% python3 -q
>>> import numpy as np
>>> import numpy.linalg as la
>>> np.set_printoptions(precision=2, suppress=True, linewidth=120, legacy="1.25")
>>> rng = np.random.default_rng(98)
>>> X = np.eye(3, dtype=int)[rng.permutation(3)] * np.array([-5, 8, -8])
>>> print(X)
[[ 0  0 -8]
 [ 0  8  0]
 [-5  0  0]]
>>> print((X != 0).astype(int))
[[0 0 1]
 [0 1 0]
 [1 0 0]]
>>> print((la.matrix_power((X != 0) + (X.T != 0) + np.eye(3), 3) > 0).astype(int))
[[1 0 1]
 [0 1 0]
 [1 0 1]]
>>> print(np.flatnonzero(la.matrix_power((X != 0) + (X.T != 0) + np.eye(3), 3)[2]))
[0 2]
>>> print(round(float(la.det(X)), 2))
-320.0
>>> print(X.T @ X)
[[25  0  0]
 [ 0 64  0]
 [ 0  0 64]]
>>> print(la.norm(X, axis=0))
[5. 8. 8.]
>>> print(X[:, 1] @ X[:, 2])
0
>>> hat = np.triu(np.array([[8, 2, 5], [0, 2, 9], [8, 9, 7]]), 1) + np.eye(3)
>>> M2 = hat @ X @ la.inv(hat)
>>> print(la.matrix_rank(M2))
3
>>> print(np.poly(M2))
[  1.  -8. -40. 320.]
>>> print(np.round(la.det(M2), 2))
-320.0
>>> print(np.trace(M2), np.trace(X))
8.0 8
>>> print(hat @ X - X @ hat)
[[-25.  16.   0.]
 [-45.   0. -72.]
 [  0.  10.  25.]]
>>> idx = rng.permutation(3)
>>> print(idx)
[1 2 0]
>>> M2 = X[idx][:, idx]
>>> print(np.diag(M2))
[8 0 0]
>>> print(np.allclose(M2, X))
False
>>> print(np.trace(M2))
8
>>> print(np.sort(np.abs(la.eigvals(M2))))
[6.32 6.32 8.  ]
>>> print(M2)
[[ 8  0  0]
 [ 0  0 -5]
 [ 0 -8  0]]
